$ python -q
>>> import numpy as np
>>> import numpy.linalg as la
>>> np.set_printoptions(precision=1, suppress=True, linewidth=160, legacy="1.25")
>>> rng = np.random.default_rng(27946)
>>> idx = rng.integers(0, 3, 11)
>>> feats = np.triu((idx[:, None] == idx) & (rng.random((11, 11)) < 0.8), 1).astype(int)
>>> feats += feats.T
>>> print(feats)
[[0 0 1 0 1 0 0 0 0 0 1]
 [0 0 0 1 0 0 0 0 1 1 0]
 [1 0 0 0 1 0 0 0 0 0 1]
 [0 1 0 0 0 0 0 0 0 1 0]
 [1 0 1 0 0 0 0 0 0 0 0]
 [0 0 0 0 0 0 1 1 0 0 0]
 [0 0 0 0 0 1 0 1 0 0 0]
 [0 0 0 0 0 1 1 0 0 0 0]
 [0 1 0 0 0 0 0 0 0 1 0]
 [0 1 0 1 0 0 0 0 1 0 0]
 [1 0 1 0 0 0 0 0 0 0 0]]
>>> # splits into 3 blocks
>>> print(np.abs(np.diag(la.qr(feats)[1])) > 1e-9)
[ True  True  True  True  True  True  True  True False  True False]
>>> print(np.round(feats @ la.pinv(feats) @ feats, 1) + 0)
[[0. 0. 1. 0. 1. 0. 0. 0. 0. 0. 1.]
 [0. 0. 0. 1. 0. 0. 0. 0. 1. 1. 0.]
 [1. 0. 0. 0. 1. 0. 0. 0. 0. 0. 1.]
 [0. 1. 0. 0. 0. 0. 0. 0. 0. 1. 0.]
 [1. 0. 1. 0. 0. 0. 0. 0. 0. 0. 0.]
 [0. 0. 0. 0. 0. 0. 1. 1. 0. 0. 0.]
 [0. 0. 0. 0. 0. 1. 0. 1. 0. 0. 0.]
 [0. 0. 0. 0. 0. 1. 1. 0. 0. 0. 0.]
 [0. 1. 0. 0. 0. 0. 0. 0. 0. 1. 0.]
 [0. 1. 0. 1. 0. 0. 0. 0. 1. 0. 0.]
 [1. 0. 1. 0. 0. 0. 0. 0. 0. 0. 0.]]
>>> print(np.unique(feats.round(6), axis=0).shape)
(9, 11)
>>> print(np.allclose(feats[:-1].T @ la.lstsq(feats[:-1].T, feats[-1])[0], feats[-1]))
True
>>> print(round(float(np.trace(la.pinv(feats) @ feats)), 1))
9.0
>>> ev, evecs = la.eigh(feats)
>>> print(np.round(evecs.T @ evecs, 1) + 0)
[[1. 0. 0. 0. 0. 0. 0. 0. 0. 0. 0.]
 [0. 1. 0. 0. 0. 0. 0. 0. 0. 0. 0.]
 [0. 0. 1. 0. 0. 0. 0. 0. 0. 0. 0.]
 [0. 0. 0. 1. 0. 0. 0. 0. 0. 0. 0.]
 [0. 0. 0. 0. 1. 0. 0. 0. 0. 0. 0.]
 [0. 0. 0. 0. 0. 1. 0. 0. 0. 0. 0.]
 [0. 0. 0. 0. 0. 0. 1. 0. 0. 0. 0.]
 [0. 0. 0. 0. 0. 0. 0. 1. 0. 0. 0.]
 [0. 0. 0. 0. 0. 0. 0. 0. 1. 0. 0.]
 [0. 0. 0. 0. 0. 0. 0. 0. 0. 1. 0.]
 [0. 0. 0. 0. 0. 0. 0. 0. 0. 0. 1.]]
>>> print(np.round(la.eigvalsh(feats @ feats), 1) + 0)
[0.  0.  1.  1.  1.  1.  2.4 2.4 4.  6.6 6.6]
>>> print(np.round(la.svd(feats, compute_uv=False), 1) + 0)
[2.6 2.6 2.  1.6 1.6 1.  1.  1.  1.  0.  0. ]
>>> print((ev > 1e-8).sum(), (ev < -1e-8).sum())
3 6
>>> print(ev.sum(), np.trace(feats))
0.0 0
>>> print(ev.round(1) + 0)
[-1.6 -1.6 -1.  -1.  -1.  -1.   0.   0.   2.   2.6  2.6]
>>> print(np.unique(ev.round(6) + 0, return_counts=True)[1])
[2 4 2 1 2]
>>> print(round(float(la.norm(feats, 2) / la.norm(feats)), 1))
0.5
>>> print(la.cond(feats) > 100)
True
>>> print([round(float(x), 1) for x in la.svd(feats, compute_uv=False)[:3]])
[2.6, 2.6, 2.0]
>>> data = np.loadtxt("layer9.csv", delimiter=",")
>>> print(data)
[[ 6. -4. -3.  0.]
 [ 4. -2. -2.  0.]
 [ 2. -2. -1.  0.]
 [-4.  2.  2.  0.]]
>>> # rows and columns are dependent
>>> print(round(float(np.trace(la.pinv(data) @ data)), 1))
2.0
>>> print(np.abs(np.diag(la.qr(data)[1])) > 1e-9)
[ True  True False False]
>>> print(la.lstsq(data[:-1].T, data[-1])[2])
2
>>> print(la.matrix_rank(data, rtol=0.1))
1
>>> print(np.round(la.norm(data, 2) / la.norm(data), 1))
1.0
>>> print(np.round(la.eigvals(data), 1) + 0)
[0. 2. 1. 0.]
>>> print(np.einsum("ij,ji->", data, data))
5.0
>>> print(round(float(la.det(data[::-1])), 1))
0.0
>>> rank = la.matrix_rank(data)
>>> print(rank)
2
>>> null = la.svd(data)[2][rank:].T
>>> print([int(la.matrix_rank(data[:, :j + 1])) for j in range(4)])
[1, 2, 2, 2]
>>> print([int(la.matrix_rank(np.delete(data, i, axis=0))) for i in range(4)])
[2, 2, 2, 2]
>>> print([int(la.matrix_rank(data[:i])) for i in range(1, len(data) + 1)])
[1, 2, 2, 2]
>>> print(np.allclose(data @ null, 0))
True
>>> print(np.round(null @ null.T, 1) + 0)
[[0.2 0.  0.4 0. ]
 [0.  0.  0.  0. ]
 [0.4 0.  0.8 0. ]
 [0.  0.  0.  1. ]]
>>> Z = np.array([[-3, 9, -1, 6, 6, 7, -7, 6, 6, 1, 3, -6, 3],
...     [-1, -9, 3, 0, 7, -8, 8, -6, -5, 5, 1, 5, 9],
...     [-8, 0, -9, -1, 4, -1, -6, 9, -1, -2, -5, -5, 4]])
>>> mat = np.repeat(Z, 35 // 3, axis=0)
>>> mat = mat + 0.1 * rng.normal(size=mat.shape)
>>> print(mat.round(1) + 0)
[[-3.1  8.7 -1.   6.   5.9  7.2 -7.   5.7  6.   1.   3.1 -6.   3.1]
 [-3.   9.  -0.9  5.9  6.   7.  -7.2  5.9  6.   0.9  2.9 -5.9  3.1]
 [-3.   8.9 -1.1  5.9  6.   7.1 -7.1  6.1  6.   1.1  2.9 -6.1  2.9]
 [-2.9  9.1 -0.9  6.   5.9  7.  -6.9  6.   6.1  1.1  3.  -5.9  3. ]
 [-3.1  9.1 -1.   6.   6.   6.9 -7.   6.3  5.9  1.2  3.  -6.   3. ]
 [-3.2  9.1 -1.   6.   6.   7.  -7.   5.9  6.   1.   3.1 -5.9  3.1]
 [-3.   9.  -1.   5.8  5.8  7.1 -7.   6.   5.9  1.2  3.1 -5.9  2.9]
 [-2.9  8.9 -1.   6.1  6.1  7.  -6.8  5.9  6.1  0.9  3.2 -6.   3.1]
 [-3.2  8.8 -1.1  6.1  5.9  7.2 -7.   6.   6.1  1.1  3.  -6.   3.1]
 [-2.9  9.  -0.9  6.1  6.   7.  -7.   6.1  6.1  1.   3.  -5.9  3. ]
 [-3.   8.9 -1.   6.2  6.   7.  -7.   5.9  5.8  1.1  2.9 -6.   3. ]
 [-1.1 -9.   3.   0.1  7.  -8.   8.  -5.9 -5.   4.8  1.   4.8  9.1]
 [-1.2 -9.1  2.9 -0.1  7.  -8.1  7.8 -6.  -5.   4.9  1.1  5.   9.1]
 [-0.9 -9.   2.8 -0.2  7.  -8.1  8.1 -5.9 -5.   4.9  0.9  4.9  9. ]
 [-0.8 -9.1  3.3  0.   6.8 -8.   7.9 -6.  -5.1  4.8  1.   5.1  9.1]
 [-0.9 -9.   2.9  0.   7.  -7.9  8.  -5.9 -5.   4.9  0.9  5.1  8.8]
 [-0.8 -9.   3.   0.   6.9 -7.9  8.2 -5.9 -5.   5.2  0.9  5.   8.9]
 [-1.1 -9.   3.   0.   6.9 -8.1  8.1 -5.9 -4.9  5.   1.1  5.1  9. ]
 [-1.  -8.9  3.1  0.1  7.  -7.9  7.7 -6.1 -5.   5.   0.8  5.   9. ]
 [-1.  -8.9  3.   0.   7.1 -8.   8.  -6.1 -4.9  4.8  0.9  5.   9.1]
 [-1.1 -9.   3.1 -0.1  7.2 -8.   8.2 -6.  -5.   5.   1.1  5.   8.9]
 [-0.9 -9.   3.1 -0.2  6.8 -8.1  8.  -6.1 -5.1  4.9  1.   4.9  8.9]
 [-7.8  0.  -9.  -0.8  4.  -1.  -6.2  9.1 -0.9 -2.1 -4.9 -5.   3.9]
 [-8.1  0.1 -9.  -0.8  3.9 -1.  -6.1  9.1 -1.  -1.9 -4.9 -5.   3.9]
 [-8.  -0.1 -8.8 -0.9  4.1 -1.  -6.   9.  -1.1 -1.9 -4.9 -5.2  3.8]
 [-8.1  0.  -9.  -0.9  4.2 -1.1 -6.   8.9 -0.8 -2.  -4.9 -5.   4. ]
 [-8.2 -0.1 -8.8 -0.9  4.  -1.1 -6.   9.  -0.9 -1.9 -5.  -4.9  4. ]
 [-8.1 -0.1 -9.  -1.   3.9 -0.9 -6.1  9.  -1.1 -1.8 -5.1 -5.1  4.1]
 [-8.1  0.1 -8.9 -1.1  4.1 -0.8 -6.1  8.9 -1.  -2.  -5.1 -4.9  4.2]
 [-8.  -0.1 -8.8 -1.   3.9 -1.1 -6.1  9.  -0.9 -2.  -4.8 -4.9  3.9]
 [-8.   0.  -9.2 -1.   3.8 -1.  -6.   9.  -0.9 -1.9 -5.1 -4.9  4. ]
 [-8.1 -0.1 -8.9 -0.9  4.  -1.  -6.1  9.  -0.9 -2.  -4.8 -5.   4.1]
 [-7.7  0.  -9.1 -0.8  4.1 -1.  -6.   9.  -0.7 -1.9 -5.2 -4.9  4.2]]
>>> x0 = np.array([-1, 2, -1, -2, -2, 2, 2, 0, 0, -1, 1, -2, 2])
>>> target = mat @ x0
>>> print(np.round(la.lstsq(mat, target)[0], 1) + 0)
[-1.  2. -1. -2. -2.  2.  2.  0.  0. -1.  1. -2.  2.]
>>> target = target + 0.1 * rng.normal(size=33)
>>> print(target)
[ 18.4  17.6  17.7  18.   18.   18.6  18.4  18.1  18.3  17.7  17.5 -29.3 -30.  -29.6 -30.3 -30.2 -29.9 -29.6 -30.8 -29.7 -30.  -29.5  10.9  11.5  11.2  11.4
  11.5  12.1  12.9  10.9  12.2  11.8  11. ]
>>> b, *_ = la.lstsq(mat, target)
>>> print(np.round(la.norm(target - mat @ b), 1))
0.5
>>> print(b)
[-1.1  2.2 -1.  -1.7 -1.9  1.9  1.9 -0.1 -0.2 -0.9  0.8 -1.7  1.8]
>>> print([round(float(la.norm(la.solve(mat.T @ mat + lam * np.eye(13), mat.T @ target))), 2) for lam in (0, 1, 10, 100)])
[5.36, 1.83, 1.44, 1.42]
>>> idx = mat[:, 10] > np.median(mat[:, 10])
>>> r0 = mat[idx].mean(axis=0) - mat[~idx].mean(axis=0)
>>> print(round((((mat - mat.mean(axis=0)) @ r0 > 0) == idx).mean(), 1))
0.8
>>> print(np.argsort(-np.abs(r0).round(6), kind="stable"))
[ 1  5 10  2  8  3  0  9  7  4  6 11 12]
>>> print(r0)
[ 3.1  6.5  5.   4.8  1.2  5.8 -1.2 -1.5  4.9  1.8  5.3 -1.1 -0.8]
>>> M = np.loadtxt("mat.csv", delimiter=",")
>>> print(M)
[[ 6.  -5.8  5.   4.1]
 [ 6.  -6.1  4.9  4. ]
 [ 5.9 -6.2  4.9  3.9]
 [ 6.  -6.   5.   4.1]
 [ 6.  -6.   5.1  4. ]
 [ 6.  -6.2  5.   4. ]
 [ 5.8 -6.   5.   3.9]
 [ 5.9 -6.   5.1  4. ]
 [ 6.1 -6.1  5.1  4.1]
 [ 6.  -6.   5.1  4.1]
 [ 5.8 -6.   4.9  4. ]
 [ 6.1 -5.9  5.   3.9]
 [ 6.  -5.9  5.   4.1]
 [ 6.  -6.1  4.9  3.9]
 [ 9.  -4.  -5.  -3.1]
 [ 9.  -3.9 -4.9 -3.1]
 [ 8.9 -4.2 -5.1 -2.9]
 [ 8.9 -4.  -5.1 -3. ]
 [ 9.  -4.  -5.  -3.1]
 [ 8.9 -3.9 -4.9 -2.9]
 [ 9.  -4.  -4.8 -2.9]
 [ 8.9 -4.1 -5.  -3.2]
 [ 8.8 -3.9 -5.  -2.9]
 [ 9.  -4.  -5.  -2.8]
 [ 9.2 -4.  -4.9 -2.8]
 [ 9.  -3.9 -5.1 -2.9]
 [ 9.1 -4.  -4.8 -3.1]
 [ 9.2 -4.1 -5.1 -3.1]
 [-3.   4.  -4.8  0.1]
 [-3.1  4.2 -5.   0. ]
 [-2.9  3.9 -5.2  0.2]
 [-3.1  4.  -5.1  0.1]
 [-2.9  4.  -5.   0. ]
 [-3.   3.9 -4.9 -0.1]
 [-2.9  3.9 -4.9 -0.1]
 [-3.1  4.2 -5.2  0.1]
 [-2.8  3.9 -5.2  0. ]
 [-2.9  4.  -5.1  0. ]
 [-2.9  4.  -4.9  0.1]
 [-3.   4.  -4.9  0.1]
 [-2.9  3.9 -4.8  0.1]
 [-3.   4.1 -4.9  0. ]]
>>> out = np.c_[M[:, :1] @ np.array([[1]]), np.array([0, 1, 3, 1, 5, 0, 4, 2, 2, 3, 3, 3, 1, 1, 3, 3, 1, 5, 0, 5, 0, 5, 5, 4, 5, 5, 0, 0, 0, 0, 2, 0, 2, 2, 4, 1, 3, 3, 5, 4, 0, 4])]
>>> print(out)
[[ 6.   0. ]
 [ 6.   1. ]
 [ 5.9  3. ]
 [ 6.   1. ]
 [ 6.   5. ]
 [ 6.   0. ]
 [ 5.8  4. ]
 [ 5.9  2. ]
 [ 6.1  2. ]
 [ 6.   3. ]
 [ 5.8  3. ]
 [ 6.1  3. ]
 [ 6.   1. ]
 [ 6.   1. ]
 [ 9.   3. ]
 [ 9.   3. ]
 [ 8.9  1. ]
 [ 8.9  5. ]
 [ 9.   0. ]
 [ 8.9  5. ]
 [ 9.   0. ]
 [ 8.9  5. ]
 [ 8.8  5. ]
 [ 9.   4. ]
 [ 9.2  5. ]
 [ 9.   5. ]
 [ 9.1  0. ]
 [ 9.2  0. ]
 [-3.   0. ]
 [-3.1  0. ]
 [-2.9  2. ]
 [-3.1  0. ]
 [-2.9  2. ]
 [-3.   2. ]
 [-2.9  4. ]
 [-3.1  1. ]
 [-2.8  3. ]
 [-2.9  3. ]
 [-2.9  5. ]
 [-3.   4. ]
 [-2.9  0. ]
 [-3.   4. ]]
>>> print(np.round(la.lstsq(M, out[:, 0])[0], 1) + 0)
[1. 0. 0. 0.]
>>> print(la.matrix_rank(np.c_[M, out]))
5
